% ipython --no-banner

In [1]: import numpy as np

In [2]: np.set_printoptions(precision=3, suppress=True, linewidth=120, legacy="1.25")

In [3]: def tidy(a):
   ...:     return np.round(a, 3) + 0
   ...: 

In [4]: u = np.array([1, 1, 1])

In [5]: A = 4 * np.eye(3) + np.outer(u, u)

In [6]: print(A)
[[5. 1. 1.]
 [1. 5. 1.]
 [1. 1. 5.]]

In [7]: tidy(np.poly(A))
Out[7]: array([   1.,  -15.,   72., -112.])

In [8]: tidy(np.linalg.det(2 * A)), tidy(np.linalg.det(A))
Out[8]: (896.0, 112.0)

In [9]: print(tidy(np.linalg.eigvals(A).sum().real))
15.0

In [10]: O, vecs = np.linalg.qr(A[:, :2])[0], np.linalg.qr(A[:, 2:])[0]

In [11]: sv = np.linalg.svd(O.T @ vecs, compute_uv=False)

In [12]: (sv > 0.9).sum()
Out[12]: 0

In [13]: print(tidy(sv))
[0.486]

In [14]: J = np.load("m.npy")

In [15]: print(J)
[[-1. -2.  0. -2. -2.  0.  0.]
 [-2. -1.  0. -2. -2.  0.  0.]
 [ 0.  0. -1.  0.  0. -2.  0.]
 [-2. -2.  0. -1. -2.  0.  0.]
 [-2. -2.  0. -2. -1.  0.  0.]
 [ 0.  0. -2.  0.  0. -1.  0.]
 [ 0.  0.  0.  0.  0.  0. -1.]]

In [16]: u = np.array([-1, 9, -3, -2, 9, -3, -5])

In [17]: B = J + np.outer(u, np.eye(7)[6])

In [18]: tidy(np.linalg.det(B) / np.linalg.det(J)), tidy(1 + np.linalg.solve(J, u)[6])
Out[18]: (6.0, 6.0)

In [19]: np.linalg.matrix_rank(B - J)
Out[19]: 1

In [20]: feats = np.loadtxt("x.csv", delimiter=",")

In [21]: tidy(feats)
Out[21]: 
array([[ -7.776,  -6.492, -21.01 ,  -9.01 ],
       [ -7.437,  -6.257, -20.231,  -8.55 ],
       [ -3.737,  -3.527, -11.122,  -3.428],
       [ -3.583,  -3.403, -10.705,  -3.211],
       [ -2.398,  -2.383,  -7.28 ,  -1.544],
       [ -2.361,  -2.348,  -7.164,  -1.492],
       [ -2.032,  -2.032,  -6.105,  -1.042],
       [ -1.972,  -1.972,  -5.907,  -0.963],
       [ -1.893,  -1.892,  -5.641,  -0.859],
       [ -1.631,  -1.614,  -4.722,  -0.53 ],
       [ -1.46 ,  -1.421,  -4.091,  -0.336],
       [ -0.252,  -0.176,  -0.444,   0.007],
       [  0.397,   0.25 ,   0.62 ,   0.017],
       [  1.506,   0.867,   2.128,   0.209],
       [  3.407,   1.822,   4.483,   0.829],
       [  3.576,   1.905,   4.688,   0.895],
       [  4.624,   2.409,   5.951,   1.336],
       [  5.165,   2.667,   6.602,   1.581],
       [  5.528,   2.839,   7.037,   1.751],
       [  6.133,   3.125,   7.761,   2.042],
       [  6.641,   3.364,   8.37 ,   2.294],
       [ 11.314,   5.539,  13.989,   4.86 ],
       [ 11.393,   5.576,  14.084,   4.906],
       [ 11.758,   5.745,  14.525,   5.12 ],
       [ 22.017,  10.476,  27.067,  11.65 ],
       [ 29.343,  13.852,  36.167,  16.691],
       [ 30.958,  14.597,  38.186,  17.83 ],
       [ 31.812,  14.991,  39.255,  18.437]])

In [22]: lab = feats[:, 2] > np.median(feats[:, 2])

In [23]: u = feats[lab].mean(axis=0) - feats[~lab].mean(axis=0)

In [24]: tidy((((feats - feats.mean(axis=0)) @ u > 0) == lab).mean())
Out[24]: 0.929

In [25]: lab.astype(int)
Out[25]: array([0, 0, 0, 0, 0, 0, 0, 0, 0, 0, 0, 0, 0, 0, 1, 1, 1, 1, 1, 1, 1, 1, 1, 1, 1, 1, 1, 1])

In [26]: G = np.cov(feats, rowvar=False)

In [27]: tidy(np.corrcoef(feats.T))
Out[27]: 
array([[1.   , 0.992, 0.985, 0.984],
       [0.992, 1.   , 0.999, 0.983],
       [0.985, 0.999, 1.   , 0.984],
       [0.984, 0.983, 0.984, 1.   ]])

In [28]: print(G.shape)
(4, 4)

In [29]: tidy(np.linalg.eigvalsh(G)[::-1])
Out[29]: array([445.237,   2.54 ,   1.001,   0.   ])

In [30]: tidy(feats.std(axis=0))
Out[30]: array([10.817,  5.678, 15.487,  6.606])

In [31]: tidy(G)
Out[31]: 
array([[121.351,  63.162, 171.119,  72.945],
       [ 63.162,  33.434,  91.075,  38.244],
       [171.119,  91.075, 248.731, 104.367],
       [ 72.945,  38.244, 104.367,  45.262]])

In [32]: print(tidy(np.polyfit(feats[:, 3], feats[:, 2], 1)))
[ 2.306 -0.381]

In [33]: print(tidy(np.linalg.det(2 * G)), tidy(np.linalg.det(G)))
0.0 0.0

In [34]: tidy(np.linalg.eigvals(G).sum().real)
Out[34]: 448.778

In [35]: W2 = feats[[15, 16]].astype(float)

In [36]: for _ in range(7):
    ...:     lab = np.linalg.norm(feats[:, None] - W2, axis=-1).argmin(axis=1)
    ...:     W2 = np.array([feats[lab == j].mean(axis=0) for j in range(2)])
    ...: 

In [37]: lab
Out[37]: array([0, 0, 0, 0, 0, 0, 0, 0, 0, 0, 0, 0, 0, 0, 0, 0, 0, 0, 0, 0, 0, 1, 1, 1, 1, 1, 1, 1])

In [38]: print(tidy(W2[1] - W2[0]))
[21.207 10.79  28.886 12.309]

In [39]: print(np.abs(W2[1] - W2[0]).argmax())
2

In [40]: print(tidy(W2))
[[ 0.021 -0.679 -2.704 -0.953]
 [21.228 10.111 26.182 11.356]]

In [41]: np.unique(feats.round(6), axis=0).shape
Out[41]: (28, 4)

In [42]: E = np.loadtxt("sample2.csv", delimiter=",")

In [43]: E
Out[43]: 
array([[ -8.975, -16.715,  10.867,  -5.441,   2.079],
       [ -6.32 ,  -3.566,  -6.07 ,  -6.367, -10.438],
       [  2.216,   1.638,   6.499,   2.292,   2.848],
       [ -9.212,  -9.685,   0.6  ,  -2.549, -10.686],
       [-11.705, -10.4  ,   1.786,   1.538,  -9.3  ],
       [  9.565, -15.249,  14.512, -18.631,   0.785],
       [-17.999, -13.081,  -8.338,  -9.245,   2.227],
       [ -2.226,   3.393,  -7.185,  -3.029,  -8.432],
       [ 29.532,  15.323,   8.833,  22.068,  15.495],
       [-10.915, -12.335, -11.953, -12.79 , -10.349],
       [ 13.405,  11.697,   8.676,  20.935,  12.095],
       [  2.565,  -1.764, -13.516,   8.557,  -1.476],
       [  9.081,  -1.42 ,   0.49 ,  14.178,  16.862],
       [ -6.439, -21.944,  27.552, -15.311,  -5.958],
       [  5.493,   8.127, -13.497,  -8.296,  -4.963],
       [ 16.216, -12.212,  27.527, -10.171,   2.152],
       [ -1.255,  -3.085,   5.734,   3.451,   2.935],
       [ -3.033, -12.584,  21.734, -16.775,  -7.83 ],
       [-10.255, -12.573,   5.336, -21.02 , -13.608],
       [  8.481,  19.756,   7.336,  -9.215,  -3.511],
       [ 17.677,  22.826,  -9.511,  53.005,  14.671],
       [ -0.052,   4.912,  16.977,  19.291,   8.484],
       [  7.028,  10.957, -18.713,   6.22 ,  -7.411],
       [ -6.294, -11.946,  -3.377, -14.775,  -9.669],
       [ -0.736,  -1.112,  14.098, -17.925,  -4.113],
       [ 16.872,  11.674,   6.726,  -6.082,  -6.133],
       [ 14.383,  -5.113,  -3.209,  -0.654,   1.515],
       [ -6.878,   0.763,  12.861,  -0.543,  -8.679],
       [  3.342,  -4.452,  19.465, -13.518,  -9.394],
       [  3.104,  -3.186,  12.212,  -0.313,  13.584],
       [ -1.546, -12.771,  18.837, -33.671,  -8.145],
       [  9.342,  17.32 ,   3.689,   0.511,   2.275],
       [ 11.049,  23.77 , -12.51 ,  19.421,   8.062]])

In [44]: Ac = (E - E.mean(axis=0)) / E.std(axis=0)

In [45]: tidy(Ac.std(axis=0))
Out[45]: array([1., 1., 1., 1., 1.])

In [46]: np.argwhere(np.abs(Ac) > 2)
Out[46]: 
array([[ 8,  0],
       [12,  4],
       [20,  3],
       [32,  1]])

In [47]: coef = np.linalg.lstsq(np.delete(Ac, 1, axis=1), Ac[:, 1])[0]

In [48]: tidy(coef)
Out[48]: array([ 0.56 , -0.222,  0.479, -0.232])

In [49]: W2 = np.array([[5, 0, 4]])

In [50]: rng = np.random.default_rng(1475)

In [51]: arr = rng.normal(size=(23, 1)) @ W2 + np.array([3, -2, -2])

In [52]: print(tidy(arr))
[[  3.442  -2.     -1.646]
 [  9.772  -2.      3.418]
 [ -3.951  -2.     -7.561]
 [  0.873  -2.     -3.701]
 [  1.828  -2.     -2.937]
 [  7.147  -2.      1.317]
 [  4.707  -2.     -0.634]
 [  3.575  -2.     -1.54 ]
 [ -3.388  -2.     -7.11 ]
 [  4.837  -2.     -0.53 ]
 [  7.207  -2.      1.366]
 [ -2.412  -2.     -6.33 ]
 [  0.835  -2.     -3.732]
 [ 11.663  -2.      4.93 ]
 [ -8.226  -2.    -10.981]
 [  6.243  -2.      0.594]
 [  1.634  -2.     -3.093]
 [  0.988  -2.     -3.61 ]
 [  3.172  -2.     -1.863]
 [ 10.089  -2.      3.671]
 [  7.105  -2.      1.284]
 [  8.723  -2.      2.579]
 [ -2.912  -2.     -6.73 ]]

In [53]: # rows and columns are dependent

In [54]: U, sv, vt = np.linalg.svd(arr)

In [55]: vecs = vt[:(sv > 1e-8).sum()]

In [56]: x = arr[14] + 3 * arr[4] + rng.integers(2) * np.eye(3)[1]

In [57]: tidy(x)
Out[57]: array([ -2.741,  -7.   , -19.793])

In [58]: np.allclose(vecs.T @ vecs @ x, x)
Out[58]: False

In [59]: np.linalg.matrix_rank(np.vstack([arr, x]))
Out[59]: 3

In [60]: tidy(np.diag(vecs.T @ vecs))
Out[60]: array([0.901, 0.253, 0.846])

In [61]: tidy(np.linalg.norm(x - vecs.T @ vecs @ x))
Out[61]: 0.864

In [62]: tidy(vecs.T @ vecs)
Out[62]: 
array([[ 0.901, -0.272,  0.123],
       [-0.272,  0.253,  0.34 ],
       [ 0.123,  0.34 ,  0.846]])

In [63]: u = np.array([4, 0, 3])

In [64]: tidy(np.cross(arr[19, :3], arr[2, :3]))
Out[64]: array([ 22.463,  61.774, -28.079])

In [65]: tidy(np.polyval(u, arr[19]))
Out[65]: array([410.132,  19.   ,  56.905])

In [66]: x = np.array([0, -1, 1])

In [67]: (arr @ x).argmax()
Out[67]: 13

In [68]: tidy(arr @ np.eye(3)[2])
Out[68]: 
array([ -1.646,   3.418,  -7.561,  -3.701,  -2.937,   1.317,  -0.634,  -1.54 ,  -7.11 ,  -0.53 ,   1.366,  -6.33 ,
        -3.732,   4.93 , -10.981,   0.594,  -3.093,  -3.61 ,  -1.863,   3.671,   1.284,   2.579,  -6.73 ])

In [69]: tidy(np.trace(np.linalg.pinv(arr) @ arr))
Out[69]: 2.0

In [70]: np.abs(np.diag(np.linalg.qr(arr)[1])) > 1e-9
Out[70]: array([ True,  True, False])

In [71]: tidy(arr @ np.linalg.pinv(arr) @ arr)
Out[71]: 
array([[  3.442,  -2.   ,  -1.646],
       [  9.772,  -2.   ,   3.418],
       [ -3.951,  -2.   ,  -7.561],
       [  0.873,  -2.   ,  -3.701],
       [  1.828,  -2.   ,  -2.937],
       [  7.147,  -2.   ,   1.317],
       [  4.707,  -2.   ,  -0.634],
       [  3.575,  -2.   ,  -1.54 ],
       [ -3.388,  -2.   ,  -7.11 ],
       [  4.837,  -2.   ,  -0.53 ],
       [  7.207,  -2.   ,   1.366],
       [ -2.412,  -2.   ,  -6.33 ],
       [  0.835,  -2.   ,  -3.732],
       [ 11.663,  -2.   ,   4.93 ],
       [ -8.226,  -2.   , -10.981],
       [  6.243,  -2.   ,   0.594],
       [  1.634,  -2.   ,  -3.093],
       [  0.988,  -2.   ,  -3.61 ],
       [  3.172,  -2.   ,  -1.863],
       [ 10.089,  -2.   ,   3.671],
       [  7.105,  -2.   ,   1.284],
       [  8.723,  -2.   ,   2.579],
       [ -2.912,  -2.   ,  -6.73 ]])

In [72]: np.linalg.lstsq(arr[:-1].T, arr[-1])[2]
Out[72]: 2
